$ python -q
>>> import numpy as np
>>> np.set_printoptions(suppress=True, linewidth=160)
>>> tidy = lambda a: np.round(a, 2) + 0
>>> M2 = np.array([[0, 1, 0, 1], [1, 0, 0, 0], [1, 0, 3, 2], [1, 0, 3, 1]])
>>> basis = np.array([[1, 1, 2], [2, 0, -1], [2, -1, -3]])
>>> arr = np.block([[M2, np.array([[0, 1, 1], [0, 1, 2], [1, 0, 2], [1, 2, 0]])], [np.zeros((3, 4)), basis]])
>>> arr
array([[ 0.,  1.,  0.,  1.,  0.,  1.,  1.],
       [ 1.,  0.,  0.,  0.,  0.,  1.,  2.],
       [ 1.,  0.,  3.,  2.,  1.,  0.,  2.],
       [ 1.,  0.,  3.,  1.,  1.,  2.,  0.],
       [ 0.,  0.,  0.,  0.,  1.,  1.,  2.],
       [ 0.,  0.,  0.,  0.,  2.,  0., -1.],
       [ 0.,  0.,  0.,  0.,  2., -1., -3.]])
>>> Q, evecs = np.linalg.qr(arr[:, :6])[0], np.linalg.qr(arr[:, 6:])[0]
>>> sv = np.linalg.svd(Q.T @ evecs, compute_uv=False)
>>> tidy(np.degrees(np.arccos(sv.clip(0, 1))))
array([2.9])
>>> tidy(sv)
array([1.])
>>> tidy(np.abs(np.linalg.svd(arr)[2][-1]))
array([0.03, 0.71, 0.31, 0.59, 0.04, 0.21, 0.09])
>>> tidy(np.linalg.norm(arr, 2) / np.linalg.norm(arr))
np.float64(0.73)
>>> [round(float(x), 2) for x in np.linalg.svd(arr, compute_uv=False)[:3]]
[6.08, 4.61, 2.34]
>>> print(round(np.log10(np.linalg.cond(arr))))
2
>>> ang = np.radians(60)
>>> R = np.eye(7)
>>> R[6, 6] = R[3, 3] = np.cos(ang)
>>> R[6, 3], R[3, 6] = -np.sin(ang), np.sin(ang)
>>> tidy(R)
array([[ 1.  ,  0.  ,  0.  ,  0.  ,  0.  ,  0.  ,  0.  ],
       [ 0.  ,  1.  ,  0.  ,  0.  ,  0.  ,  0.  ,  0.  ],
       [ 0.  ,  0.  ,  1.  ,  0.  ,  0.  ,  0.  ,  0.  ],
       [ 0.  ,  0.  ,  0.  ,  0.5 ,  0.  ,  0.  ,  0.87],
       [ 0.  ,  0.  ,  0.  ,  0.  ,  1.  ,  0.  ,  0.  ],
       [ 0.  ,  0.  ,  0.  ,  0.  ,  0.  ,  1.  ,  0.  ],
       [ 0.  ,  0.  ,  0.  , -0.87,  0.  ,  0.  ,  0.5 ]])
>>> M2 = arr @ R.T
>>> np.allclose(arr @ arr.T, M2 @ M2.T)
True
>>> tidy(M2)
array([[ 0.  ,  1.  ,  0.  ,  1.37,  0.  ,  1.  , -0.37],
       [ 1.  ,  0.  ,  0.  ,  1.73,  0.  ,  1.  ,  1.  ],
       [ 1.  ,  0.  ,  3.  ,  2.73,  1.  ,  0.  , -0.73],
       [ 1.  ,  0.  ,  3.  ,  0.5 ,  1.  ,  2.  , -0.87],
       [ 0.  ,  0.  ,  0.  ,  1.73,  1.  ,  1.  ,  1.  ],
       [ 0.  ,  0.  ,  0.  , -0.87,  2.  ,  0.  , -0.5 ],
       [ 0.  ,  0.  ,  0.  , -2.6 ,  2.  , -1.  , -1.5 ]])
>>> tidy(np.abs(M2 - arr).max(axis=0))
array([0.  , 0.  , 0.  , 2.6 , 0.  , 0.  , 2.73])
